$ python3 -q
>>> import numpy as np
>>> from numpy import linalg as LA
>>> np.set_printoptions(suppress=True, linewidth=100)
>>> def rnd(a):
...     return np.round(a, 2) + 0
... 
>>> X = np.load("test9.npy")
>>> print(rnd(X))
[[ 0.77 -0.08 -0.29 -0.49  0.03  0.29]
 [-0.08  0.97 -0.1  -0.16  0.01  0.1 ]
 [-0.29 -0.1   0.65 -0.6   0.03  0.35]
 [-0.49 -0.16 -0.6  -0.04  0.05  0.6 ]
 [ 0.03  0.01  0.03  0.05  1.   -0.03]
 [ 0.29  0.1   0.35  0.6  -0.03  0.65]]
>>> Q, r_ = LA.qr(X)
>>> print(rnd(np.abs(np.diag(r_))))
[1. 1. 1. 1. 1. 1.]
>>> print(np.allclose(r_.T @ r_, X.T @ X))
True
>>> print(rnd(Q))
[[-0.77  0.08  0.29 -0.49 -0.03  0.29]
 [ 0.08 -0.97  0.1  -0.16 -0.01  0.1 ]
 [ 0.29  0.1  -0.65 -0.6  -0.03  0.35]
 [ 0.49  0.16  0.6  -0.04 -0.05  0.6 ]
 [-0.03 -0.01 -0.03  0.05 -1.   -0.03]
 [-0.29 -0.1  -0.35  0.6   0.03  0.65]]
>>> print(rnd(Q @ r_))
[[ 0.77 -0.08 -0.29 -0.49  0.03  0.29]
 [-0.08  0.97 -0.1  -0.16  0.01  0.1 ]
 [-0.29 -0.1   0.65 -0.6   0.03  0.35]
 [-0.49 -0.16 -0.6  -0.04  0.05  0.6 ]
 [ 0.03  0.01  0.03  0.05  1.   -0.03]
 [ 0.29  0.1   0.35  0.6  -0.03  0.65]]
>>> K = np.loadtxt("run10.csv", delimiter=",")
>>> print(K)
[[ -1.73 -19.62  -3.59   3.18   2.25]
 [ -1.6  -17.37  -5.02   2.44   1.61]
 [ -1.97 -19.26  -3.36   2.09  -0.43]
 [ -5.84   4.36  22.82  13.61   4.19]
 [ -6.39   3.06  23.76  13.91   2.3 ]
 [ -5.75   3.39  24.55  13.82   4.35]
 [-11.81  -1.98  -6.32  -5.35   5.9 ]
 [-13.01   0.14  -9.5   -7.36   5.96]
 [ -5.67   3.22  23.37  13.44   4.82]
 [ -8.46   5.32  25.79  13.91   4.08]
 [ -2.29 -18.43  -5.63   2.59   1.22]
 [ -1.07 -19.86  -4.77   2.14  -0.01]
 [-13.36  -0.02  -6.76  -5.64   6.16]
 [-10.84  -0.59  -8.91  -4.74   5.52]
 [-11.74  -0.4   -9.66  -4.69   2.93]
 [ -5.12   3.25  25.68  14.59   2.95]
 [  0.06 -20.39  -4.1    2.88   1.45]
 [  0.45 -20.88  -4.22   2.38   1.42]
 [ -6.9    3.47  23.91  14.28   3.49]
 [ -1.45 -19.88  -4.8    5.42   2.48]
 [-13.77   0.46  -8.44  -6.1    5.13]
 [ -1.54 -17.96  -4.96   2.95   1.46]
 [-14.01   0.04  -8.29  -5.28   7.22]
 [-12.95  -0.54  -8.5   -5.85   3.55]
 [-13.52   0.55  -8.97  -6.05   5.13]
 [ -7.66   4.12  25.22  13.35   4.69]
 [ -5.64   3.8   23.83  14.94   3.47]
 [ -5.08   4.75  24.91  13.69   3.  ]]
>>> print(rnd(K.mean(axis=0)))
[-6.74 -4.9   4.57  4.09  3.44]
>>> print(np.count_nonzero(K))
140
